>>> import numpy as np
>>> np.set_printoptions(precision=4, suppress=True, linewidth=140, legacy="1.25")
>>> E = np.loadtxt("mat.csv", delimiter=",")
>>> E
array([[ 1.4003, -0.8089,  1.1768],
       [ 1.4003,  1.1011, -0.9093],
       [ 0.2801, -1.4606, -1.3373]])
>>> O, vecs = np.linalg.qr(E[:, :2])[0], np.linalg.qr(E[:, 2:])[0]
>>> sigma = np.linalg.svd(O.T @ vecs, compute_uv=False)
>>> np.degrees(np.arccos(sigma.clip(0, 1)))
array([90.])
>>> hat = np.triu(np.array([[0, 2, 3], [-1, 1, 2], [3, -3, 1]]), 1) + np.eye(3)
>>> M2 = hat @ E @ np.linalg.inv(hat)
>>> hat @ E - E @ hat
array([[ 3.6407, -4.9802, -8.4134],
       [ 0.5601, -5.7217, -9.0775],
       [ 0.    , -0.5601,  2.081 ]])
>>> M2
array([[  5.041 , -13.0706,   6.3645],
       [  1.9604,  -5.7409,   2.0168],
       [  0.2801,  -2.0207,   1.864 ]])
>>> O, r_ = np.linalg.qr(E)
>>> np.trace(O @ O.T)
3.0
>>> np.abs(np.diag(r_))
array([2., 2., 2.])
>>> O
array([[-0.7001,  0.4045, -0.5884],
       [-0.7001, -0.5505,  0.4547],
       [-0.14  ,  0.7303,  0.6686]])
>>> O.shape, r_.shape
((3, 3), (3, 3))
>>> r_.round(4) + 0
array([[-2.,  0.,  0.],
       [ 0., -2.,  0.],
       [ 0.,  0., -2.]])
>>> np.allclose(r_.T @ r_, E.T @ E)
True
>>> O @ r_
array([[ 1.4003, -0.8089,  1.1768],
       [ 1.4003,  1.1011, -0.9093],
       [ 0.2801, -1.4606, -1.3373]])
>>> Uu, sigma = np.linalg.svd(E)
Traceback (most recent call last):
  File "<python-input-19>", line 1, in <module>
    Uu, sigma = np.linalg.svd(E)
    ^^^^^^^^^
ValueError: too many values to unpack (expected 2)
>>> Uu, sigma, VT = np.linalg.svd(E, full_matrices=False)
>>> Uu.shape, sigma.shape, VT.shape
((3, 3), (3,), (3, 3))
>>> np.allclose(Uu * sigma @ VT, E)
True
>>> sigma
array([2., 2., 2.])
>>> M = np.array([[-1.0, 0.0, 0.0, 0.0],
...     [0.0, 0.0, 2.0, 9.0],
...     [0.0, 8.0, 3.0, -4.0],
...     [0.0, -7.0, 3.0, -8.0]])
>>> # splits into 2 blocks
>>> u, r1 = M[2], M[3]
>>> u @ r1
-15.0
>>> u @ u
89.0
>>> p = (u @ r1) / (u @ u) * u
>>> np.outer(u, r1)
array([[  0.,  -0.,   0.,  -0.],
       [  0., -56.,  24., -64.],
       [  0., -21.,   9., -24.],
       [ -0.,  28., -12.,  32.]])
>>> p
array([-0.    , -1.3483, -0.5056,  0.6742])
>>> r1 - p
array([ 0.    , -5.6517,  3.5056, -8.6742])
>>> np.linalg.matrix_rank(np.outer(u, r1))
1
>>> np.round(np.linalg.norm(u + r1) ** 2 + np.linalg.norm(u - r1) ** 2, 4)
422.0
>>> (r1 - p) @ u
0.0
>>> data = np.load("block3.npy")
>>> data
array([[ 0,  0,  0,  1],
       [ 0,  0, -2,  2],
       [ 0,  2,  0, -2],
       [-1, -2,  2,  0]])
>>> # skew-symmetric
>>> x0 = np.array([2, 0, 1, 2])
>>> a = np.maximum(data @ x0, 0)
>>> np.maximum(data @ x0, 0) - np.maximum(-data @ x0, 0)
array([ 2,  2, -4,  0])
>>> np.flatnonzero(a > 1e-9)
array([0, 1])
>>> np.maximum(data @ (3 * x0), 0)
array([6, 6, 0, 0])
>>> a
array([2, 2, 0, 0])
>>> x0 = np.array([1, 3, -3, 0])
>>> np.linalg.svd(data, compute_uv=False)
array([3.5616, 3.5616, 0.5616, 0.5616])
>>> np.round(np.linalg.eigvals(data).real, 4) + 0
array([0., 0., 0., 0.])
>>> O = np.linalg.solve(np.eye(4) - data, np.eye(4) + data)
>>> np.round(O @ O.T, 4) + 0
array([[1., 0., 0., 0.],
       [0., 1., 0., 0.],
       [0., 0., 1., 0.],
       [0., 0., 0., 1.]])
>>> round(np.linalg.det(O), 4)
1.0
